% ipython --no-banner

In [1]: import numpy as np

In [2]: np.set_printoptions(suppress=True, linewidth=100)

In [3]: Y = np.array([[1, 0], [1, 3]])

In [4]: basis = np.array([[-4, -4, 8], [5, -5, -3], [6, -7, 1]])

In [5]: m1 = np.kron(Y, basis)

In [6]: print(m1)
[[ -4  -4   8   0   0   0]
 [  5  -5  -3   0   0   0]
 [  6  -7   1   0   0   0]
 [ -4  -4   8 -12 -12  24]
 [  5  -5  -3  15 -15  -9]
 [  6  -7   1  18 -21   3]]

In [7]: Y = m1 / np.linalg.norm(m1, axis=1, keepdims=True)

In [8]: G = Y @ Y.T

In [9]: print((G - 2 * np.eye(6)).round(6).argmax(axis=1))
[3 2 1 0 5 4]

In [10]: print(G[1].round(2))
[-0.32  1.    0.87 -0.1   0.32  0.28]

In [11]: print(round(np.degrees(np.arccos(np.clip(G[1, 3], -1, 1))), 2))
95.79

In [12]: print(G.round(2))
[[ 1.   -0.32  0.13  0.32 -0.1   0.04]
 [-0.32  1.    0.87 -0.1   0.32  0.28]
 [ 0.13  0.87  1.    0.04  0.28  0.32]
 [ 0.32 -0.1   0.04  1.   -0.32  0.13]
 [-0.1   0.32  0.28 -0.32  1.    0.87]
 [ 0.04  0.28  0.32  0.13  0.87  1.  ]]

In [13]: Y = np.array([[1, 3], [3, 2]])

In [14]: X = np.triu(Y)

In [15]: print(X)
[[1 3]
 [0 2]]

In [16]: print(np.prod(np.diag(X)), round(np.linalg.det(X), 2))
2 2.0

In [17]: print(X @ X)
[[1 9]
 [0 4]]

In [18]: print(np.linalg.matrix_power(X - np.diag(np.diag(X)), 2))
[[0 0]
 [0 0]]

In [19]: print(np.linalg.matrix_rank(X - X[0, 0] * np.eye(2)))
1

In [20]: q, R = np.linalg.qr(X)

In [21]: print(np.allclose(R.T @ R, X.T @ X))
True

In [22]: print(q @ R)
[[1. 3.]
 [0. 2.]]

In [23]: print(R)
[[1. 3.]
 [0. 2.]]

In [24]: print(q)
[[ 1.  0.]
 [-0.  1.]]

In [25]: print(np.abs(np.diag(R)))
[1. 2.]

In [26]: print(np.trace(q @ q.T))
2.0

In [27]: Y = R / np.linalg.norm(R, axis=1, keepdims=True)

In [28]: G = Y @ Y.T

In [29]: print(np.round(np.linalg.norm(Y, axis=1), 2))
[1. 1.]

In [30]: print(G.round(2))
[[1.   0.95]
 [0.95 1.  ]]

In [31]: print(G[0].round(2))
[1.   0.95]

In [32]: print(round(np.degrees(np.arccos(np.clip(G[0, 1], -1, 1))), 2))
18.43

In [33]: print((G - 2 * np.eye(2)).round(6).argmax(axis=1))
[1 0]

In [34]: Y = np.linalg.inv(X)

In [35]: print(round(np.linalg.cond(X), 2))
6.85

In [36]: print(Y)
[[ 1.  -1.5]
 [ 0.   0.5]]

In [37]: J = np.load("arr.npy")

In [38]: print(J.round(2) + 0)
[[ 0.87  1.65 -1.34 -1.93]
 [-0.87 -1.65  1.36  1.92]
 [ 0.17 -0.1  -2.51  1.62]
 [-0.47 -1.19 -0.98  2.53]
 [-0.87 -1.65  1.34  1.93]
 [ 0.58  1.35  0.56 -2.55]
 [ 0.64  0.89 -2.79  0.16]
 [-0.5  -0.57  2.82 -0.7 ]
 [-0.82 -1.63  0.75  2.26]
 [-0.88 -1.56  1.93  1.44]
 [ 0.62  0.84 -2.8   0.25]
 [ 0.17 -0.09 -2.52  1.62]
 [-0.68 -0.97  2.75  0.  ]
 [-0.17 -0.7  -1.86  2.24]
 [ 0.32  0.96  1.44 -2.43]
 [ 0.63  0.85 -2.8   0.23]
 [ 0.1   0.59  2.02 -2.14]
 [ 0.42  1.11  1.15 -2.5 ]
 [-0.88 -1.56  1.92  1.46]
 [ 0.02  0.43  2.2  -1.99]
 [-0.85 -1.43  2.28  1.03]
 [-0.17 -0.7  -1.86  2.24]
 [ 0.78  1.23 -2.57 -0.52]
 [ 0.61  0.82 -2.81  0.29]
 [ 0.77  1.59 -0.41 -2.39]
 [ 0.64  0.87 -2.79  0.19]
 [-0.75 -1.57  0.28  2.43]
 [ 0.02  0.43  2.2  -1.99]
 [-0.24 -0.04  2.61 -1.46]
 [-0.81 -1.31  2.48  0.71]
 [ 0.75  1.14 -2.65 -0.34]
 [-0.88 -1.55  1.96  1.41]]

In [39]: d = np.linalg.norm(J[:, None] - J[None], axis=-1)

In [40]: print(d[19].round(6).argsort(kind="stable")[:4])
[19 27 16 28]

In [41]: print(np.flatnonzero(d[19] < d.mean() / 2))
[ 7 14 16 17 19 27 28]
